>>> import numpy as np
>>> np.set_printoptions(suppress=True, linewidth=100)
>>> other = np.array([[2, 2], [5, 0], [-1, 1]])
>>> W0 = np.tile(other, (2, 3))
>>> W0
array([[ 2,  2,  2,  2,  2,  2],
       [ 5,  0,  5,  0,  5,  0],
       [-1,  1, -1,  1, -1,  1],
       [ 2,  2,  2,  2,  2,  2],
       [ 5,  0,  5,  0,  5,  0],
       [-1,  1, -1,  1, -1,  1]])
>>> # rows and columns are dependent
>>> np.abs(np.diag(np.linalg.qr(W0)[1])) > 1e-9
array([ True,  True, False, False, False, False])
>>> np.round(W0 @ np.linalg.pinv(W0) @ W0, 1) + 0
array([[ 2.,  2.,  2.,  2.,  2.,  2.],
       [ 5.,  0.,  5.,  0.,  5.,  0.],
       [-1.,  1., -1.,  1., -1.,  1.],
       [ 2.,  2.,  2.,  2.,  2.,  2.],
       [ 5.,  0.,  5.,  0.,  5.,  0.],
       [-1.,  1., -1.,  1., -1.,  1.]])
>>> np.allclose(W0[:-1].T @ np.linalg.lstsq(W0[:-1].T, W0[-1])[0], W0[-1])
True
>>> np.linalg.lstsq(W0[:-1].T, W0[-1])[2]
np.int32(2)
>>> other = W0[0, 0] * W0[1:] - np.outer(W0[1:, 0], W0[0])
>>> other
array([[  0, -10,   0, -10,   0, -10],
       [  0,   4,   0,   4,   0,   4],
       [  0,   0,   0,   0,   0,   0],
       [  0, -10,   0, -10,   0, -10],
       [  0,   4,   0,   4,   0,   4]])
>>> np.flatnonzero(~other.round(6).any(axis=1))
array([2])
>>> np.linalg.matrix_rank(other), np.linalg.matrix_rank(W0)
(np.int64(1), np.int64(2))
>>> x = np.array([1, 2, 2, 2, 0, 0])
>>> h1 = np.maximum(other @ x, 0)
>>> np.round(np.tanh(other @ x), 1)
array([-1.,  1.,  0., -1.,  1.])
>>> other * (h1 > 1e-9)[:, None]
array([[0, 0, 0, 0, 0, 0],
       [0, 4, 0, 4, 0, 4],
       [0, 0, 0, 0, 0, 0],
       [0, 0, 0, 0, 0, 0],
       [0, 4, 0, 4, 0, 4]])
>>> other.T @ h1
array([  0, 128,   0, 128,   0, 128])
>>> h1
array([ 0, 16,  0,  0, 16])
>>> feats = np.loadtxt("sample18.csv", delimiter=",")
>>> feats
array([[ 1.8,  0.3, -0.7,  0.3,  0. ],
       [ 2.6,  0.7,  2.2, -0.3, -1.2],
       [ 0.5,  2. ,  1.4,  0.5, -0.3],
       [ 0.2,  0.7, -2.9,  0.9,  1.5],
       [ 0.5,  0.4,  1.4,  0.1, -0.2],
       [ 0. ,  0.5, -1. ,  0.6,  0.9],
       [-0.7, -1.4, -3.5,  0.2,  0.8],
       [ 1.1,  2.3,  2.8,  0.5, -1.4],
       [ 1.9,  1.8,  0.7,  0.6,  0.3],
       [ 0.6, -2.8, -3.5, -0.4,  1.3],
       [ 0.3, -1.3, -1. , -0.4,  0.2],
       [-1.4, -2. , -1.8, -0.2,  1. ],
       [-0.5, -1.5,  0.9, -1.1, -0.4],
       [ 1.2,  2.8,  1.4,  0.9, -0.6],
       [-2.1, -1.9, -3.4, -0.1,  1.6],
       [-1.9, -2.5, -3.2, -0.5,  1.8],
       [ 2.6,  4. ,  1.7,  1.5, -0.9],
       [-2.2, -3.1, -0.5, -1.2, -0.4],
       [ 0.6,  2. ,  0.5,  0.4,  0.2],
       [-3. , -4.7, -1.7, -1.7,  0.9],
       [-2.7, -2.7, -2.9, -0.5,  0.7],
       [ 0.2,  0. ,  0.9, -0.4, -0.3],
       [-1.7, -0.4, -0.5,  0. ,  0.1],
       [ 1.1,  1.9,  3.3,  0. , -2. ],
       [ 0.7,  1.1,  0. ,  0.7,  0.1],
       [ 0.9, -0.6,  0.4, -0.5, -0.7],
       [-0.4, -0.1, -2.6,  0.6,  2. ],
       [ 1.7,  3.2,  2.8,  0.4, -2. ],
       [ 0.2,  0.1,  0.4, -0.1, -0.3],
       [-0.1, -1. ,  0.1, -0.5, -0.5],
       [ 2.5,  1.5,  2.6,  0.2, -1. ],
       [-0.5, -1.1, -0.6, -0.6,  0.1],
       [-1.1,  0.4,  0.4,  0.2,  0.9],
       [-3. , -3.2, -4.3,  0. ,  1.3]])
>>> cent = feats[[0, 19]].astype(float)
>>> for _ in range(7):
...     z = np.linalg.norm(feats[:, None] - cent, axis=-1).argmin(axis=1)
...     cent = np.array([feats[z == j].mean(axis=0) for j in range(2)])
... 
>>> z
array([0, 0, 0, 1, 0, 0, 1, 0, 0, 1, 1, 1, 0, 0, 1, 1, 0, 1, 0, 1, 1, 0, 1, 0, 0, 0, 1, 0, 0, 0, 0,
       1, 0, 1])
>>> np.abs(cent[1] - cent[0]).argmax()
np.int64(2)
>>> np.round(cent[1] - cent[0], 1)
array([-2.2, -3. , -3.4, -0.5,  1.4])
>>> Xc = feats - feats.mean(axis=0)
>>> vecs = np.linalg.svd(Xc)[2][:4]
>>> other = Xc - Xc @ vecs.T @ vecs
>>> np.round((Xc @ vecs.T).std(axis=0), 1)
array([3.1, 1.3, 0.8, 0.4])
>>> np.round(np.cov(Xc @ vecs.T, rowvar=False), 1) + 0
array([[10. ,  0. ,  0. ,  0. ],
       [ 0. ,  1.7,  0. ,  0. ],
       [ 0. ,  0. ,  0.6,  0. ],
       [ 0. ,  0. ,  0. ,  0.1]])
>>> np.round(np.diag(vecs.T @ vecs), 1)
array([1. , 0.8, 1. , 0.2, 1. ])
>>> z = feats[:, 3] > np.median(feats[:, 3])
>>> f = feats[z].mean(axis=0) - feats[~z].mean(axis=0)
>>> np.argsort(-np.abs(f).round(6), kind="stable")
array([1, 0, 2, 3, 4])
>>> mat = np.loadtxt("block0.csv", delimiter=",")
>>> mat.round(1) + 0
array([[ 0. , -0.2],
       [-0.2,  1. ]])
>>> other = mat / np.linalg.norm(mat, axis=1, keepdims=True)
>>> G = other @ other.T
>>> np.argwhere(np.triu(np.abs(G) > 0.95, 1))
array([[0, 1]])
>>> (G - 2 * np.eye(2)).round(6).argmax(axis=1)
array([0, 0])
>>> x = np.array([-9, 3])
>>> np.round((x - mat @ x) @ (mat @ x), 1)
np.float64(0.0)
>>> np.round(mat @ mat @ x, 1)
array([-0.9,  4.6])
>>> K = np.loadtxt("run3.csv", delimiter=",")
>>> K
array([[ 1.,  3., -2.,  2., -2., -3.,  3., -1.],
       [-3., -3.,  1., -3., -2.,  3.,  0., -2.],
       [ 2.,  3., -3.,  2.,  0., -3., -3.,  0.]])
>>> round(float(np.linalg.norm(K, 2)), 1)
9.8
>>> np.round(np.linalg.norm(K, 1), 1), round(float(np.linalg.norm(K, np.inf)), 1)
(np.float64(9.0), 17.0)
>>> round(float(np.linalg.norm(K, "nuc")), 1)
18.0
>>> np.linalg.norm(K, axis=1).argmax()
np.int64(1)
>>> w1 = np.array([[-1, 0, 1, 1, 0],
...     [0, 1, 1, 1, 1],
...     [0, 2, 1, 2, -1],
...     [-2, -2, 2, 2, -1],
...     [2, 1, 1, 2, -1],
...     [0, 0, 1, 2, 1],
...     [0, -1, 1, 1, 2],
...     [-2, 1, -1, -1, 1]])
>>> beta = np.array([-5, -2, -4, -3, -1])
>>> hid = np.maximum(K @ w1 + beta, 0)
>>> np.round((hid > 0).mean(axis=0), 1)
array([0.3, 0. , 0.3, 0. , 0.7])
>>> (hid > 0).astype(int)
array([[0, 0, 1, 0, 1],
       [1, 0, 0, 0, 1],
       [0, 0, 0, 0, 0]])
>>> hid
array([[0., 0., 1., 0., 6.],
       [4., 0., 0., 0., 1.],
       [0., 0., 0., 0., 0.]])
>>> cent = np.array([[0, 0], [-2, 2], [-2, -2], [1, -1], [2, -2]])
>>> hid @ cent
array([[ 10., -14.],
       [  2.,  -2.],
       [  0.,   0.]])
>>> (hid @ cent).round(6).argmax(axis=1)
array([0, 0, 0])
>>> other = np.array([[-2, 8],
...     [5, 8],
...     [0, -5],
...     [-2, 9],
...     [-2, -3],
...     [-7, -7],
...     [5, 4],
...     [-8, -6]])
>>> np.einsum("ik,kj->ji", K, other)
array([[ 57.,  -4.,  13.],
       [105., -83.,  82.]])
>>> other.T @ K.T
array([[ 57.,  -4.,  13.],
       [105., -83.,  82.]])
>>> np.einsum("ij,ij->i", K, K)
array([41., 45., 44.])
>>> np.einsum("ij->j", K)
array([ 0.,  3., -4.,  1., -4., -3.,  0., -3.])
>>> np.linalg.matrix_rank(np.vstack([K, other.T]))
np.int64(5)
>>> np.vstack([K, other.T]).shape
(5, 8)
>>> m1 = np.load("m.npy")
>>> m1
array([[5., 4., 0., 0., 0.],
       [4., 5., 0., 0., 0.],
       [0., 0., 5., 4., 4.],
       [0., 0., 4., 5., 4.],
       [0., 0., 4., 4., 5.]])
>>> # 2 blocks once reordered
>>> w, vecs = np.linalg.eigh(m1)
>>> np.round(np.linalg.eigvalsh(m1 + 4 * np.eye(5)), 1)
array([ 5.,  5.,  5., 13., 17.])
>>> w.sum(), np.trace(m1)
(np.float64(25.0), np.float64(25.0))
>>> np.unique(w.round(6) + 0, return_counts=True)[1]
array([3, 1, 1])
>>> np.round(vecs.T @ m1 @ vecs, 1) + 0
array([[ 1.,  0.,  0.,  0.,  0.],
       [ 0.,  1.,  0.,  0.,  0.],
       [ 0.,  0.,  1.,  0.,  0.],
       [ 0.,  0.,  0.,  9.,  0.],
       [ 0.,  0.,  0.,  0., 13.]])
>>> np.abs(vecs[:, -1]).round(6).argmax()
np.int64(2)
